% python3 -q
>>> import numpy as np
>>> np.set_printoptions(precision=2, suppress=True, linewidth=200)
>>> feats = np.load("arr.npy")
>>> feats
array([[-15.94,  -2.5 ,   8.79, -15.32,   8.2 ],
       [-14.56,  -2.79,   7.97, -13.57,   7.05],
       [-13.4 ,  -3.  ,   7.27, -12.13,   6.13],
       [ -9.04,  -3.41,   4.57,  -7.04,   3.05],
       [ -6.99,  -3.34,   3.26,  -4.88,   1.89],
       [ -1.45,  -1.32,   0.09,  -0.54,   0.21],
       [ -1.18,  -1.1 ,   0.01,  -0.42,   0.19],
       [  0.51,   0.49,   0.27,   0.19,  -0.25],
       [  1.19,   1.03,   0.99,   0.59,  -0.96],
       [  1.41,   1.14,   1.3 ,   0.78,  -1.3 ],
       [  1.43,   1.15,   1.33,   0.8 ,  -1.34],
       [  2.  ,   1.27,   2.26,   1.45,  -2.48],
       [  3.36,   0.8 ,   4.63,   3.65,  -6.01],
       [  5.53,  -1.03,   8.11,   8.05, -12.46],
       [  6.34,  -1.86,   9.29,   9.81, -14.93],
       [  6.93,  -2.5 ,  10.11,  11.11, -16.73],
       [  9.25,  -5.11,  13.09,  16.29, -23.73]])
>>> # null space of dimension 2
>>> rk = np.linalg.matrix_rank(feats)
>>> rk
np.int64(3)
>>> N = np.linalg.svd(feats)[2][rk:].T
>>> np.linalg.matrix_rank(feats.T @ feats), np.linalg.matrix_rank(feats @ feats.T)
(np.int64(3), np.int64(3))
>>> np.allclose(feats @ N, 0)
True
>>> N.shape
(5, 2)
>>> F = np.load("block7.npy")
>>> F
array([[-0.4,  1.6, -2.4, -0.9,  0.1],
       [ 1.4, -0.8,  1.8,  0.3, -0.8],
       [-0.6,  0.9,  0.3,  1.6, -1. ],
       [-0.9, -0.9,  0. ,  0.5,  0. ],
       [ 0.4,  0.8,  0.8, -0.3,  2.2],
       [ 0.1, -1.1,  2. ,  0.2, -0.4],
       [-0.8, -0.5,  0.5,  0.5, -0.2],
       [ 0. , -0.2, -0.9, -1.3,  0.9],
       [ 1.1,  0.2, -1.4, -0.6,  0. ],
       [ 1.4, -0.3,  0.2, -0.8, -0.4],
       [ 0.4,  0.3, -0.6, -0.5, -1.6],
       [-0.9, -0.6,  0.8,  0.3, -0.6],
       [-3.3, -0.6,  4.2, -0.9, -0.6],
       [ 0.3, -1.3, -0.2,  0. ,  0.1],
       [ 0.1,  0.6,  1. , -1.3, -1.5],
       [ 0.5,  1.6,  0.2,  0.7,  1.5]])
>>> q, evecs = np.linalg.qr(F[:, :3])[0], np.linalg.qr(F[:, 3:])[0]
>>> s = np.linalg.svd(q.T @ evecs, compute_uv=False)
>>> round(np.linalg.norm(q @ q.T - evecs @ evecs.T, 2), 2)
np.float64(1.0)
>>> np.degrees(np.arccos(s.clip(0, 1)))
array([72.12, 88.36])
>>> (s > 0.9).sum()
np.int64(0)
>>> M = np.load("out1.npy")
>>> M
array([[ 5.03,  1.14,  1.04],
       [ 1.84,  4.14,  4.03],
       [ 1.14, -2.13, -1.95],
       [-5.11, -5.07, -5.1 ],
       [-0.13, -2.07, -1.96]])
>>> cov = M.T @ M
>>> (M @ M.T).shape
(5, 5)
>>> np.allclose(cov, cov.T)
True
>>> cov
array([[56.12, 37.1 , 36.74],
       [37.1 , 52.97, 51.94],
       [36.74, 51.94, 50.98]])
>>> out = np.c_[M[:, :1] @ np.array([[-2]]), np.array([-2, -2, -1, 1, 0])]
>>> out
array([[-10.06,  -2.  ],
       [ -3.68,  -2.  ],
       [ -2.28,  -1.  ],
       [ 10.22,   1.  ],
       [  0.26,   0.  ]])
>>> np.linalg.matrix_rank(np.c_[M, out])
np.int64(4)
>>> np.round(np.linalg.lstsq(M, out[:, 0])[0], 2) + 0
array([-2.,  0.,  0.])
>>> np.linalg.norm(np.linalg.qr(M)[0].T @ out, axis=0) ** 2 / ((out ** 2).sum(axis=0) + 1e-12)
array([1.  , 0.72])
>>> np.linalg.matrix_rank(out)
np.int64(2)
>>> blk = np.stack([M, 2 * M, M[::-1]])
>>> (blk @ M.T).shape
(3, 5, 5)
>>> np.linalg.matrix_rank(blk)
array([3, 3, 3])
>>> np.linalg.matrix_rank(blk.reshape(3, -1))
np.int64(2)
>>> P = M @ np.linalg.solve(M.T @ M, M.T)
>>> np.round(np.linalg.eigvalsh(P), 2) + 0
array([0., 0., 1., 1., 1.])
>>> data = np.loadtxt("x.csv", delimiter=",")
>>> data
array([[-2., -2., -2., -2.],
       [-2., -4., -4., -4.],
       [-2., -4., -6., -6.],
       [-2., -4., -6., -8.]])
>>> # symmetric
>>> blk = np.stack([data, 3 * data, data[::-1]])
>>> np.linalg.matrix_rank(blk.reshape(3, -1))
np.int64(2)
